% ipython --no-banner

In [1]: import numpy as np

In [2]: import numpy.linalg as la

In [3]: np.set_printoptions(precision=2, suppress=True, linewidth=100)

In [4]: tidy = lambda a: np.round(a, 2) + 0

In [5]: F = np.load("test7.npy")

In [6]: print(F)
[[ -6   0 -12]
 [-18  -6 -12]
 [ -8   0 -16]]

In [7]: print([round(float(x), 2) for x in la.svd(F, compute_uv=False)[:3]])
[30.36, 9.06, 0.0]

In [8]: print(tidy(la.norm(F, 2) / la.norm(F)))
0.96

In [9]: print(la.matrix_rank(F, rtol=0.1))
2

In [10]: r = la.matrix_rank(F)

In [11]: print(r)
2

In [12]: N = la.svd(F)[2][r:].T

In [13]: print(la.matrix_rank(F.T @ F), la.matrix_rank(F @ F.T))
2 2

In [14]: print([int(la.matrix_rank(np.delete(F, i, axis=0))) for i in range(3)])
[2, 1, 2]

In [15]: print(tidy(N @ N.T))
[[ 0.19 -0.38 -0.1 ]
 [-0.38  0.76  0.19]
 [-0.1   0.19  0.05]]

In [16]: P = np.triu(np.array([[2, -3, -1], [-2, -2, 0], [1, 0, 1]]), 1) + np.eye(3)

In [17]: B = P @ F @ la.inv(P)

In [18]: print(np.trace(B), np.trace(F))
-28.0 -28

In [19]: print(tidy(np.poly(B)))
[  1.  28. 132.   0.]

In [20]: print(la.matrix_rank(B))
2

In [21]: B = F / la.norm(F, axis=1, keepdims=True)

In [22]: G = B @ B.T

In [23]: print(tidy(G))
[[1.   0.84 1.  ]
 [0.84 1.   0.84]
 [1.   0.84 1.  ]]

In [24]: print(np.argwhere(np.triu(np.abs(G) > 0.95, 1)))
[[0 2]]

In [25]: print((G - 2 * np.eye(3)).round(6).argmax(axis=1))
[2 0 0]

In [26]: print(tidy(np.degrees(np.arccos(np.clip(G[2, 0], -1, 1)))))
0.0

In [27]: print(tidy(la.norm(B, axis=1)))
[1. 1. 1.]

In [28]: print(np.abs(np.diag(la.qr(F)[1])) > 1e-9)
[ True  True False]

In [29]: print(tidy(np.trace(la.pinv(F) @ F)))
2.0

In [30]: print(np.unique(F.round(6), axis=0).shape)
(3, 3)

In [31]: print(np.allclose(F[:-1].T @ la.lstsq(F[:-1].T, F[-1])[0], F[-1]))
True
